% ipython --no-banner

In [1]: import numpy as np

In [2]: np.set_printoptions(precision=2, suppress=True, linewidth=100, sign=" ")

In [3]: K = np.load("sample7.npy")

In [4]: K
Out[4]: 
array([[ 6,  7,  1,  1,  0,  6,  0,  0,  0,  0,  3],
       [ 4,  5,  2,  1,  0,  6,  0,  0,  0,  0,  2],
       [ 0,  1,  2,  1,  1,  4,  0,  0,  0,  0,  0],
       [ 0,  0,  3,  1,  3,  4,  0,  0,  0,  0,  0],
       [ 0,  1,  2,  1,  1,  4,  0,  0,  0,  0,  0],
       [ 0,  0,  2,  1,  5,  0,  0,  1,  0,  2,  0],
       [ 0,  0,  2,  1,  7,  0,  0,  3,  0,  4,  0],
       [ 0,  1,  0,  1,  0,  0,  0,  0,  0,  0,  0],
       [ 8,  9,  0,  1,  0,  6,  0,  0,  0,  0,  4],
       [ 6,  7,  1,  1,  0,  6,  0,  0,  0,  0,  3],
       [ 0,  0,  0,  1,  0,  0,  0,  0,  0,  0,  0],
       [ 0,  0,  0,  1,  1,  0,  0,  0,  0,  1,  0],
       [ 0,  0,  1,  1,  5,  0,  0,  2,  0,  3,  0],
       [ 2,  3,  0,  1,  0,  2,  0,  0,  0,  0,  1],
       [ 2,  3,  0,  1,  0,  0,  0,  0,  0,  0,  1],
       [ 0,  0,  2,  1,  3,  2,  0,  0,  0,  0,  0],
       [ 0,  0,  0,  1,  0,  0,  0,  0,  0,  0,  0],
       [ 0,  1,  2,  1,  1,  4,  0,  0,  0,  0,  0],
       [ 0,  0,  4,  1,  7,  2,  0,  1,  0,  2,  0],
       [ 0,  0,  0,  1,  7,  0,  0,  5,  2,  6,  0]])

In [5]: np.linalg.lstsq(K[:-1].T, K[-1])[2]
Out[5]: np.int32(8)

In [6]: print(np.unique(K.round(6), axis=0).shape)
(16, 11)

In [7]: np.allclose(K[:-1].T @ np.linalg.lstsq(K[:-1].T, K[-1])[0], K[-1])
Out[7]: False

In [8]: x0 = np.array([1, -3, 2, 2, -3, 3, -1, -3, 2, -2, 2])

In [9]: h1 = np.maximum(K @ x0, 0)

In [10]: h1
Out[10]: 
array([ 13,  17,  12,  11,  12,   0,   0,   0,   9,  13,   2,   0,   0,   3,   0,   3,   2,  12,
         0,   0])

In [11]: np.maximum(K @ x0, 0) - np.maximum(-K @ x0, 0)
Out[11]: 
array([ 13,  17,  12,  11,  12, -16, -32,  -1,   9,  13,   2,  -3, -23,   3,  -3,   3,   2,  12,
       -12, -42])

In [12]: basis = np.array([[3, 2, -3, -1, 3, -3, 3],
    ...:     [1, -3, 2, -2, -2, -2, 0],
    ...:     [2, 0, 1, -3, 2, 3, 1]])

In [13]: J = np.repeat(basis, 39 // 3, axis=0)

In [14]: rng = np.random.default_rng(69394)

In [15]: J = J + 0.02 * rng.normal(size=J.shape)

In [16]: J.round(2) + 0
Out[16]: 
array([[ 2.99,  1.97, -2.98, -1.01,  2.99, -2.98,  2.99],
       [ 2.98,  2.01, -3.01, -0.99,  3.01, -3.  ,  3.02],
       [ 2.96,  2.02, -2.98, -0.99,  3.01, -2.99,  3.01],
       [ 2.97,  2.03, -2.98, -1.02,  3.03, -3.01,  3.01],
       [ 3.02,  2.02, -3.02, -0.97,  3.  , -3.04,  3.03],
       [ 3.02,  1.97, -2.98, -0.98,  3.  , -2.99,  3.03],
       [ 2.99,  1.98, -3.03, -0.98,  2.99, -3.02,  3.  ],
       [ 2.98,  2.  , -2.99, -0.99,  3.  , -3.  ,  2.99],
       [ 3.  ,  1.96, -3.01, -1.03,  3.  , -2.97,  2.99],
       [ 3.  ,  2.  , -2.99, -1.04,  3.01, -2.98,  3.03],
       [ 3.01,  1.99, -3.01, -1.01,  3.  , -3.02,  2.99],
       [ 3.01,  1.97, -3.02, -0.99,  2.98, -2.99,  3.04],
       [ 3.  ,  1.98, -3.02, -0.99,  3.02, -2.99,  2.96],
       [ 1.  , -3.01,  2.02, -2.01, -2.  , -1.98,  0.  ],
       [ 0.95, -3.  ,  1.99, -2.  , -2.03, -1.96, -0.02],
       [ 1.03, -3.01,  1.97, -1.99, -1.98, -2.02,  0.  ],
       [ 1.02, -3.04,  2.01, -2.01, -2.01, -1.99,  0.02],
       [ 1.  , -2.99,  2.02, -1.99, -1.99, -2.  , -0.03],
       [ 0.99, -2.96,  1.94, -2.01, -1.97, -2.04,  0.02],
       [ 1.  , -3.  ,  2.01, -1.99, -1.99, -2.03,  0.  ],
       [ 0.98, -2.99,  1.96, -2.02, -2.04, -2.  ,  0.03],
       [ 1.  , -3.02,  2.  , -2.03, -2.02, -2.  , -0.01],
       [ 1.02, -3.02,  2.04, -1.98, -2.01, -1.99, -0.01],
       [ 1.  , -3.01,  2.  , -2.  , -2.03, -2.03,  0.02],
       [ 0.99, -2.99,  2.03, -1.99, -2.  , -2.01, -0.01],
       [ 1.01, -2.99,  1.99, -1.99, -2.02, -1.97, -0.05],
       [ 1.99, -0.03,  0.97, -3.03,  2.05,  3.03,  1.01],
       [ 2.04,  0.01,  1.  , -3.  ,  1.98,  3.03,  1.01],
       [ 1.99, -0.01,  0.98, -2.98,  2.01,  3.06,  1.01],
       [ 2.  ,  0.06,  1.01, -2.98,  2.02,  2.99,  0.98],
       [ 2.01,  0.  ,  0.98, -2.98,  1.99,  2.97,  1.  ],
       [ 2.  ,  0.  ,  0.95, -2.98,  2.  ,  3.  ,  1.01],
       [ 1.99,  0.01,  0.99, -3.  ,  2.03,  2.99,  1.01],
       [ 2.  , -0.02,  0.97, -2.97,  1.95,  3.02,  1.03],
       [ 2.02,  0.01,  0.98, -3.  ,  1.98,  3.  ,  0.98],
       [ 1.99, -0.04,  1.03, -3.02,  1.99,  3.01,  0.98],
       [ 2.05,  0.02,  0.97, -2.98,  1.99,  3.  ,  1.02],
       [ 2.  , -0.03,  0.99, -2.99,  2.01,  2.98,  0.99],
       [ 1.94,  0.02,  0.98, -3.02,  2.  ,  3.01,  0.99]])

In [17]: lab = J[:, 6] > np.median(J[:, 6])

In [18]: u = J[lab].mean(axis=0) - J[~lab].mean(axis=0)

In [19]: np.argsort(-np.abs(u).round(6), kind="stable")
Out[19]: array([ 2,  1,  4,  6,  0,  5,  3])

In [20]: ((J - J.mean(axis=0)) @ u > 0).astype(int)
Out[20]: 
array([ 1,  1,  1,  1,  1,  1,  1,  1,  1,  1,  1,  1,  1,  0,  0,  0,  0,  0,  0,  0,  0,  0,  0,
        0,  0,  0,  0,  0,  0,  0,  0,  0,  0,  0,  0,  0,  0,  0,  0])
